$ python -q
>>> import numpy as np
>>> import numpy.linalg as la
>>> np.set_printoptions(precision=2, suppress=True, linewidth=200, sign=" ")
>>> rng = np.random.default_rng(648)
>>> F = rng.normal(size=(13, 4)) + 10 * np.array([0, 0, 2, 1])
>>> print(F)
[[ 0.41  1.51 20.35  8.97]
 [-1.38 -0.62 19.92  8.72]
 [-1.29 -0.53 20.56 11.21]
 [ 0.96  2.21 18.52 10.25]
 [-0.15  1.35 20.2  10.9 ]
 [-1.44 -0.5  18.32  8.83]
 [-0.37  1.62 18.79 11.16]
 [ 1.32  1.77 21.01  9.02]
 [ 0.9  -0.6  20.84  8.67]
 [ 1.03 -0.08 20.63 10.91]
 [ 0.65 -0.53 21.15  7.67]
 [-0.22  0.44 18.13 11.04]
 [-0.57  0.49 20.49  9.89]]
>>> print(la.matrix_rank(F))
4
>>> print(F.mean(axis=0))
[-0.01  0.5  19.92  9.79]
>>> print(la.svd(F, compute_uv=False))
[ 80.1    4.93   4.15   2.08]
>>> Ac = (F - F.mean(axis=0)) / F.std(axis=0)
>>> print(Ac.std(axis=0))
[ 1.  1.  1.  1.]
>>> coef = la.lstsq(np.delete(Ac, 2, axis=1), Ac[:, 2])[0]
>>> print(round(float(1 - np.var(Ac[:, 2] - np.delete(Ac, 2, axis=1) @ coef)), 2))
0.34
>>> F @ F
Traceback (most recent call last):
  File "<python-input-13>", line 1, in <module>
    F @ F
    ~~^~~
ValueError: matmul: Input operand 1 has a mismatch in its core dimension 0, with gufunc signature (n?,k),(k,m?)->(n?,m?) (size 13 is different from 4)
>>> cov = F.T @ F
>>> print(np.diag(cov))
[   11.28    16.75  5170.3   1262.82]
>>> print((F @ F.T).shape)
(13, 13)
>>> print(round(np.trace(cov), 2), round(float((F ** 2).sum()), 2))
6461.15 6461.15
>>> basis = F[[3, 8]].astype(float)
>>> for _ in range(7):
...     idx = la.norm(F[:, None] - basis, axis=-1).argmin(axis=1)
...     basis = np.array([F[idx == j].mean(axis=0) for j in range(2)])
... 
>>> print(idx)
[ 1  1  1  0  0  1  0  1  1  1  1  0  1]
>>> print(np.bincount(idx))
[ 4  9]
>>> print(basis[1] - basis[0])
[-0.1  -1.3   1.45 -1.52]
>>> print(np.abs(basis[1] - basis[0]).argmax())
3
>>> K = np.loadtxt("a.csv", delimiter=",")
>>> print(K)
[[-2.  1.  0.  0.  0.]
 [ 0. -2.  1.  0.  0.]
 [ 0.  0. -2.  1.  0.]
 [ 0.  0.  0. -2.  1.]
 [ 0.  0.  0.  0. -2.]]
>>> print(np.einsum("ij,ji->", K, K))
20.0
>>> print(round(la.det(2 * K), 2), np.round(la.det(K), 2))
-1024.0 -32.0
>>> print(np.kron(np.eye(2, dtype=int), K))
[[-2.  1.  0.  0.  0. -0.  0.  0.  0.  0.]
 [ 0. -2.  1.  0.  0.  0. -0.  0.  0.  0.]
 [ 0.  0. -2.  1.  0.  0.  0. -0.  0.  0.]
 [ 0.  0.  0. -2.  1.  0.  0.  0. -0.  0.]
 [ 0.  0.  0.  0. -2.  0.  0.  0.  0. -0.]
 [-0.  0.  0.  0.  0. -2.  1.  0.  0.  0.]
 [ 0. -0.  0.  0.  0.  0. -2.  1.  0.  0.]
 [ 0.  0. -0.  0.  0.  0.  0. -2.  1.  0.]
 [ 0.  0.  0. -0.  0.  0.  0.  0. -2.  1.]
 [ 0.  0.  0.  0. -0.  0.  0.  0.  0. -2.]]
>>> print(np.round(la.det(K[::-1]), 2))
-32.0
>>> Q = K.astype(float).copy()
>>> for j in range(5):
...     Q[:, j] -= Q[:, :j] @ (Q[:, :j].T @ Q[:, j])
...     Q[:, j] /= la.norm(Q[:, j])
... 
>>> print(Q)
[[-1.  0.  0.  0.  0.]
 [ 0. -1.  0.  0.  0.]
 [ 0.  0. -1.  0.  0.]
 [ 0.  0.  0. -1.  0.]
 [ 0.  0.  0.  0. -1.]]
>>> print(Q.T @ Q)
[[ 1.  0.  0.  0.  0.]
 [ 0.  1.  0.  0.  0.]
 [ 0.  0.  1.  0.  0.]
 [ 0.  0.  0.  1.  0.]
 [ 0.  0.  0.  0.  1.]]
>>> print(K @ K)
[[ 4. -4.  1.  0.  0.]
 [ 0.  4. -4.  1.  0.]
 [ 0.  0.  4. -4.  1.]
 [ 0.  0.  0.  4. -4.]
 [ 0.  0.  0.  0.  4.]]
>>> B = la.inv(K)
>>> print(la.det(K) * B)
[[ 16.   8.   4.   2.   1.]
 [  0.  16.   8.   4.   2.]
 [  0.   0.  16.   8.   4.]
 [  0.   0.   0.  16.   8.]
 [  0.   0.   0.   0.  16.]]
>>> print(np.allclose(B, K.T))
False
>>> print((np.abs(B) > 1e-9).astype(int))
[[ 1  1  1  1  1]
 [ 0  1  1  1  1]
 [ 0  0  1  1  1]
 [ 0  0  0  1  1]
 [ 0  0  0  0  1]]
>>> f = np.array([0, 3, 2, 1, 0])
>>> B = K + np.outer(f, np.eye(5)[1])
>>> print(round(la.det(B) / la.det(K), 2), round(float(1 + la.solve(K, f)[1]), 2))
-1.12 -1.12
>>> B = np.array([[2]])
>>> basis = np.array([[2]])
>>> M = np.block([[B, np.zeros((1, 1))], [np.zeros((1, 1)), basis]])
>>> print(M)
[[ 2.  0.]
 [ 0.  2.]]
>>> Q, r_ = la.qr(M)
>>> print(np.allclose(r_.T @ r_, M.T @ M))
True
>>> print(abs(r_[0, 0]), round(float(la.norm(M[:, 0])), 2))
2.0 2.0
>>> print(Q.T @ Q)
[[ 1.  0.]
 [ 0.  1.]]
>>> print(np.abs(np.diag(r_)))
[ 2.  2.]
>>> print(Q @ r_)
[[ 2.  0.]
 [ 0.  2.]]
>>> print(r_)
[[ 2.  0.]
 [ 0.  2.]]
>>> print(np.trace(Q @ Q.T))
2.0
>>> x = np.ones(2)
>>> for _ in range(6):
...     x = M @ x
...     x /= la.norm(x)
...     print(round(x @ M @ x, 2))
... 
2.0
2.0
2.0
2.0
2.0
2.0
>>> print(np.round(la.eigvalsh(M)[-1], 2))
2.0
>>> print(x)
[ 0.71  0.71]
>>> w, evecs = la.eig(M)
>>> print(np.prod(w))
4.0
>>> print(np.sort(la.eigvals(M.T)))
[ 2.  2.]
>>> print(np.sort(la.eigvals(la.inv(M))))
[ 0.5  0.5]
>>> print(M @ evecs[:, 0] - w[0] * evecs[:, 0])
[ 0.  0.]
>>> print(w)
[ 2.  2.]
>>> J = np.loadtxt("dump.csv", delimiter=",")
>>> print(J)
[[ 0. -6.  2. -1.  1.]
 [ 6.  0.  5. -4.  3.]
 [-2. -5.  0. -2.  3.]
 [ 1.  4.  2.  0.  2.]
 [-1. -3. -3. -2.  0.]]
>>> # looks like rank 4
>>> print(np.round(np.trace(la.pinv(J) @ J), 2))
4.0
>>> print(np.round(J @ la.pinv(J) @ J, 2) + 0)
[[ 0. -6.  2. -1.  1.]
 [ 6.  0.  5. -4.  3.]
 [-2. -5.  0. -2.  3.]
 [ 1.  4.  2.  0.  2.]
 [-1. -3. -3. -2.  0.]]
>>> print(np.allclose(J[:-1].T @ la.lstsq(J[:-1].T, J[-1])[0], J[-1]))
True
>>> print(np.unique(J.round(6), axis=0).shape)
(5, 5)
>>> print(np.round(np.abs(la.eigvals(J)).max(), 2))
9.92
>>> print(la.matrix_power(J, 3))
[[   0.  541.  -91.  208. -162.]
 [-541.    0. -547.  345. -334.]
 [  91.  547.    0.  181. -144.]
 [-208. -345. -181.    0.  -50.]
 [ 162.  334.  144.   50.    0.]]
>>> print(round(float(la.det(J)), 2))
-0.0
>>> print(np.allclose(J, J.T))
False
>>> print(np.allclose(J @ J.T, J.T @ J))
True
>>> B = np.array([[1]])
>>> basis = np.array([[3, 0, 0, 1], [3, 0, 1, 0], [2, 0, 1, 1], [0, 1, 0, 1]])
>>> m1 = np.block([[B, np.array([[0, 5, 4, 3]])], [np.zeros((4, 1)), basis]])
>>> print(m1)
[[ 1.  0.  5.  4.  3.]
 [ 0.  3.  0.  0.  1.]
 [ 0.  3.  0.  1.  0.]
 [ 0.  2.  0.  1.  1.]
 [ 0.  0.  1.  0.  1.]]
>>> B = m1 / np.sqrt((m1 ** 2).mean(axis=1, keepdims=True))
>>> print(la.matrix_rank(B) == la.matrix_rank(m1))
True
>>> print(m1 - m1.mean(axis=1, keepdims=True))
[[-1.6 -2.6  2.4  1.4  0.4]
 [-0.8  2.2 -0.8 -0.8  0.2]
 [-0.8  2.2 -0.8  0.2 -0.8]
 [-0.8  1.2 -0.8  0.2  0.2]
 [-0.4 -0.4  0.6 -0.4  0.6]]
>>> print(B[0])
[ 0.31  0.    1.57  1.25  0.94]
>>> A = np.array([[0, 8, 5],
...     [0, 8, 5],
...     [0, 0, 0],
...     [-6, 5, 2],
...     [1, 3, 1],
...     [-1, 5, 4],
...     [-6, 5, 2],
...     [-1, 5, 4],
...     [0, 0, 0],
...     [0, 0, 0],
...     [-4, 3, -1],
...     [0, 0, 0],
...     [0, 0, 0],
...     [-5, 0, -2],
...     [-5, 0, -2],
...     [-6, 5, 2],
...     [-1, 5, 4],
...     [-6, 5, 2],
...     [0, 8, 5],
...     [-1, 5, 4]])
>>> x = np.array([-5, 0, -5])
>>> a = np.maximum(A @ x, 0)
>>> print(a)
[  0   0   0  20   0   0  20   0   0   0  25   0   0  35  35  20   0  20   0   0]
>>> print(A * (a > 1e-9)[:, None])
[[ 0  0  0]
 [ 0  0  0]
 [ 0  0  0]
 [-6  5  2]
 [ 0  0  0]
 [ 0  0  0]
 [-6  5  2]
 [ 0  0  0]
 [ 0  0  0]
 [ 0  0  0]
 [-4  3 -1]
 [ 0  0  0]
 [ 0  0  0]
 [-5  0 -2]
 [-5  0 -2]
 [-6  5  2]
 [ 0  0  0]
 [-6  5  2]
 [ 0  0  0]
 [ 0  0  0]]
>>> print(np.tanh(A @ x))
[-1. -1.  0.  1. -1. -1.  1. -1.  0.  0.  1.  0.  0.  1.  1.  1. -1.  1. -1. -1.]
>>> idx = A[:, 1] > np.median(A[:, 1])
>>> f = A[idx].mean(axis=0) - A[~idx].mean(axis=0)
>>> print(f)
[ 2.41  5.29  3.82]
>>> print(((A - A.mean(axis=0)) @ f > 0).astype(int))
[ 1  1  0  0  1  1  0  1  0  0  0  0  0  0  0  0  1  0  1  1]
>>> print((((A - A.mean(axis=0)) @ f > 0) == idx).mean())
0.75
>>> print(idx.astype(int))
[ 1  1  0  0  0  0  0  0  0  0  0  0  0  0  0  0  0  0  1  0]
>>> d = la.norm(A[:, None] - A[None], axis=-1)
>>> print(d[8].round(6).argsort(kind="stable")[:4])
[  2   8   9  11]
>>> print(la.matrix_rank(d ** 2))
5
>>> print(d[8])
[ 9.43  9.43  0.    8.06  3.32  6.48  8.06  6.48  0.    0.    5.1   0.    0.    5.39  5.39  8.06  6.48  8.06  9.43  6.48]
>>> print(la.norm(A - A.mean(axis=0), axis=1))
[ 5.92  5.92  4.42  4.23  3.18  2.9   4.23  2.9   4.42  4.42  3.41  4.42  4.42  5.92  5.92  4.23  2.9   4.23  5.92  2.9 ]
>>> print(d.mean(axis=1).argmax())
13
>>> cov = np.cov(A, rowvar=False)
>>> print(np.corrcoef(A.T))
[[ 1.   -0.04  0.28]
 [-0.04  1.    0.9 ]
 [ 0.28  0.9   1.  ]]
>>> data = np.load("sample14.npy")
>>> print(data)
[[-3 -2 -1]
 [ 0  1  2]
 [ 3  4  5]
 [ 6  7  8]]
>>> cov = data.T @ data
>>> print(np.allclose(cov, cov.T))
True
>>> print(np.round(la.svd(data, compute_uv=False) ** 2, 2) + 0)
[ 212.93    5.07    0.  ]
>>> print(np.diag(cov))
[ 54  70  94]
>>> print((data @ data.T).shape)
(4, 4)
>>> print(np.trace(cov), (data ** 2).sum())
218 218
>>> print(np.round(la.eigvalsh(cov)[::-1], 2) + 0)
[ 212.93    5.07    0.  ]
>>> print(la.matrix_rank(cov))
2
